$ python -q
>>> import numpy as np
>>> from numpy import linalg as LA
>>> np.set_printoptions(precision=3, suppress=True, linewidth=120, floatmode="fixed")
>>> tidy = lambda a: np.round(a, 3) + 0
>>> F = np.load("dump.npy")
>>> print(F)
[[ 9 -6  4]
 [-6 12 -4]
 [ 4 -4  4]]
>>> M2 = np.array([[0, 1], [2, 2]])
>>> Z = np.kron(M2, F)
>>> print(tidy(LA.norm(Z, 2)), tidy(LA.norm(M2, 2) * LA.norm(F, 2)))
54.96 54.96
>>> print(Z)
[[  0   0   0   9  -6   4]
 [  0   0   0  -6  12  -4]
 [  0   0   0   4  -4   4]
 [ 18 -12   8  18 -12   8]
 [-12  24  -8 -12  24  -8]
 [  8  -8   8   8  -8   8]]
>>> print(LA.matrix_rank(Z))
6
>>> J = np.loadtxt("data.csv", delimiter=",")
>>> print(J)
[[1.000 0.000 0.000 0.000 0.000 0.000 0.000]
 [2.000 2.000 0.000 0.000 0.000 0.000 0.000]
 [1.000 2.000 2.000 0.000 0.000 0.000 0.000]
 [0.000 1.000 2.000 2.000 0.000 0.000 0.000]
 [2.000 1.000 1.000 0.000 2.000 0.000 0.000]
 [2.000 0.000 2.000 0.000 0.000 0.000 0.000]
 [2.000 1.000 1.000 0.000 0.000 2.000 0.000]]
>>> print(np.kron(np.eye(2, dtype=int), F))
[[ 9 -6  4  0  0  0]
 [-6 12 -4  0  0  0]
 [ 4 -4  4  0  0  0]
 [ 0  0  0  9 -6  4]
 [ 0  0  0 -6 12 -4]
 [ 0  0  0  4 -4  4]]
>>> print(tidy(LA.det(F.T)))
144.0
>>> print(np.einsum("ii->", F))
25
>>> arr = np.load("a.npy")
>>> print(arr)
[[ 14.924  -9.536  -5.487 -19.918]
 [ 15.227  -9.476  -5.993 -19.856]
 [  3.512   2.242 -19.637 -15.120]
 [  4.498   1.692 -20.491 -14.786]
 [-18.849  18.146 -38.996  24.791]
 [ 14.688 -11.400  -7.330 -19.546]
 [  4.222   2.622 -18.022 -15.557]
 [-20.542  18.849 -38.469  22.492]
 [-20.349  19.203 -37.858  23.528]
 [  4.566   2.572 -19.614 -15.803]
 [  3.971   1.706 -18.507 -17.722]
 [-19.646  18.688 -38.949  24.462]
 [-19.307  17.229 -39.199  23.811]
 [ 13.877 -11.940  -6.101 -20.259]
 [-19.914  18.960 -37.995  24.464]
 [-20.018  19.611 -37.953  24.302]
 [-21.146  18.348 -39.144  23.357]
 [ 13.839 -10.273  -6.394 -20.088]
 [ 12.114 -11.727  -5.713 -20.403]
 [  4.637   0.379 -19.652 -16.957]
 [  2.060  -0.710 -19.736 -17.621]
 [ 12.962 -10.610  -6.385 -20.450]]
>>> proj = arr @ LA.solve(arr.T @ arr, arr.T)
>>> print(np.allclose(proj @ proj, proj))
True
>>> print(tidy(np.trace(proj)))
4.0
